% ipython --no-banner

In [1]: import numpy as np

In [2]: np.set_printoptions(suppress=True, linewidth=100)

In [3]: def rd(a):
   ...:     return np.round(a, 2) + 0
   ...: 

In [4]: K = np.load("mat.npy")

In [5]: K
Out[5]: 
array([[ 0, -3, -1,  3, -3],
       [ 0,  0,  3, -3,  0],
       [ 0,  0,  0, -2,  1],
       [ 0,  0,  0,  0,  0],
       [ 0,  0,  0,  0,  0]])

In [6]: np.argsort(-np.linalg.norm(K, axis=0).round(6), kind="stable")[:3]
Out[6]: array([3, 2, 4])

In [7]: rk = np.linalg.matrix_rank(K)

In [8]: rk
Out[8]: np.int64(3)

In [9]: null = np.linalg.svd(K)[2][rk:].T

In [10]: rd(null @ null.T)
Out[10]: 
array([[ 1.  ,  0.  ,  0.  ,  0.  ,  0.  ],
       [ 0.  ,  0.23, -0.17, -0.17, -0.34],
       [ 0.  , -0.17,  0.13,  0.13,  0.26],
       [ 0.  , -0.17,  0.13,  0.13,  0.26],
       [ 0.  , -0.34,  0.26,  0.26,  0.51]])

In [11]: rd(K @ null)
Out[11]: 
array([[0., 0.],
       [0., 0.],
       [0., 0.],
       [0., 0.],
       [0., 0.]])

In [12]: np.linalg.matrix_rank(K.T @ K), np.linalg.matrix_rank(K @ K.T)
Out[12]: (np.int64(3), np.int64(3))

In [13]: [int(np.linalg.matrix_rank(K[:, :j + 1])) for j in range(5)]
Out[13]: [0, 1, 2, 3, 3]

In [14]: np.linalg.lstsq(K[:-1].T, K[-1])[2]
Out[14]: np.int32(3)

In [15]: K @ K
Out[15]: 
array([[ 0,  0, -9, 11, -1],
       [ 0,  0,  0, -6,  3],
       [ 0,  0,  0,  0,  0],
       [ 0,  0,  0,  0,  0],
       [ 0,  0,  0,  0,  0]])

In [16]: rd(np.sort(np.linalg.eigvals(K)))
Out[16]: array([0., 0., 0., 0., 0.])

In [17]: w1 = np.array([[2, 0, 2, 0, 1, 1],
    ...:     [0, 0, 1, 0, 2, 2],
    ...:     [3, 2, 3, 0, 1, 2],
    ...:     [2, 2, 2, 2, 1, 2],
    ...:     [0, 3, 2, 1, 1, 2]])

In [18]: coef = np.array([-1, 1, 2, -3, -1, 2])

In [19]: H = np.maximum(K @ w1 + coef, 0)

In [20]: (H > 0).astype(int)
Out[20]: 
array([[1, 0, 0, 0, 0, 0],
       [1, 1, 1, 0, 0, 1],
       [0, 0, 0, 0, 0, 0],
       [0, 1, 1, 0, 0, 1],
       [0, 1, 1, 0, 0, 1]])

In [21]: Z = np.array([[1, -2, -3],
    ...:     [-1, -3, 2],
    ...:     [1, -2, -1],
    ...:     [0, -2, -2],
    ...:     [-3, 0, 2],
    ...:     [3, -1, 3]])

In [22]: w1 @ Z
Out[22]: 
array([[  4,  -9,  -3],
       [  1,  -4,   9],
       [  7, -20,   0],
       [  5, -20,   0],
       [  2, -17,  10]])

In [23]: H @ Z
Out[23]: 
array([[  2,  -4,  -6],
       [ 12, -19,  -3],
       [  0,   0,   0],
       [  7,  -9,   6],
       [  7,  -9,   6]])

In [24]: (H @ Z).round(6).argmax(axis=1)
Out[24]: array([0, 0, 0, 0, 0])
